>>> import numpy as np
>>> import numpy.linalg as la
>>> np.set_printoptions(precision=2, suppress=True, linewidth=120)
>>> rng = np.random.default_rng(3945)
>>> M = np.triu(rng.random((4, 4)) < 0.6, 1).astype(int)
>>> M = M + M.T
>>> M
array([[0, 0, 1, 1],
       [0, 0, 0, 1],
       [1, 0, 0, 0],
       [1, 1, 0, 0]])
>>> x0 = np.array([3, -4, 2, -4])
>>> target = M @ x0
>>> target
array([-2, -4,  3, -1])
>>> print(la.solve(M.T, M[3]))
[0. 0. 0. 1.]
>>> la.solve(M, target + M[:, 1])
array([ 3., -3.,  2., -4.])
>>> la.solve(M, target)
array([ 3., -4.,  2., -4.])
>>> x0 = np.array([9, 7, -6, 4])
>>> target = M @ x0
>>> beta, lr = np.zeros(4), 1 / la.norm(M, 2) ** 2
>>> for i in range(15):
...     beta -= lr * M.T @ (M @ beta - target)
...     if i % 5 == 0: print(i, round(la.norm(M @ beta - target), 2))
... 
0 3.86
5 1.75
10 0.8
>>> beta
array([ 9.06,  6.9 , -5.42,  3.64])
>>> round(la.cond(M), 2)
np.float64(2.62)
>>> th = rng.uniform(0, 2 * np.pi, 11)
>>> Q, _ = la.qr(np.array([[1.8, 1.1],
...     [0.5, 1.4],
...     [0.8, 1.1],
...     [-0.3, 1.9],
...     [0.4, 0.1],
...     [-0.4, -0.3],
...     [-0.3, -0.2],
...     [-1.4, 0.3]]))
>>> F = 3 * np.c_[np.cos(th), np.sin(th)] @ Q.T
>>> F.round(2) + 0
array([[-1.11,  0.61,  0.02,  1.94, -0.37,  0.2 ,  0.17,  1.84],
       [ 0.81, -0.82, -0.22, -2.12,  0.32, -0.13, -0.12, -1.73],
       [-1.64, -1.4 , -1.26, -1.53, -0.24,  0.41,  0.29,  0.28],
       [ 0.19,  1.29,  0.77,  2.31, -0.12, -0.11, -0.05,  1.15],
       [ 1.5 , -0.29,  0.27, -1.6 ,  0.43, -0.3 , -0.24, -1.92],
       [-0.27, -1.31, -0.81, -2.31,  0.1 ,  0.12,  0.06, -1.1 ],
       [-1.26,  0.5 , -0.08,  1.84, -0.39,  0.24,  0.2 ,  1.88],
       [ 2.13,  0.68,  1.  , -0.18,  0.46, -0.48, -0.36, -1.56],
       [ 2.14,  0.78,  1.06,  0.  ,  0.45, -0.48, -0.36, -1.46],
       [-1.18, -1.47, -1.16, -1.97, -0.11,  0.32,  0.21, -0.29],
       [ 1.81,  0.04,  0.54, -1.19,  0.46, -0.38, -0.29, -1.9 ]])
>>> round(float(np.trace(la.pinv(F) @ F)), 2)
2.0
>>> print(np.round(F @ la.pinv(F) @ F, 2) + 0)
[[-1.11  0.61  0.02  1.94 -0.37  0.2   0.17  1.84]
 [ 0.81 -0.82 -0.22 -2.12  0.32 -0.13 -0.12 -1.73]
 [-1.64 -1.4  -1.26 -1.53 -0.24  0.41  0.29  0.28]
 [ 0.19  1.29  0.77  2.31 -0.12 -0.11 -0.05  1.15]
 [ 1.5  -0.29  0.27 -1.6   0.43 -0.3  -0.24 -1.92]
 [-0.27 -1.31 -0.81 -2.31  0.1   0.12  0.06 -1.1 ]
 [-1.26  0.5  -0.08  1.84 -0.39  0.24  0.2   1.88]
 [ 2.13  0.68  1.   -0.18  0.46 -0.48 -0.36 -1.56]
 [ 2.14  0.78  1.06  0.    0.45 -0.48 -0.36 -1.46]
 [-1.18 -1.47 -1.16 -1.97 -0.11  0.32  0.21 -0.29]
 [ 1.81  0.04  0.54 -1.19  0.46 -0.38 -0.29 -1.9 ]]
>>> print(np.allclose(F[:-1].T @ la.lstsq(F[:-1].T, F[-1])[0], F[-1]))
True
>>> np.abs(np.diag(la.qr(F)[1])) > 1e-9
array([ True,  True, False, False, False, False, False, False])
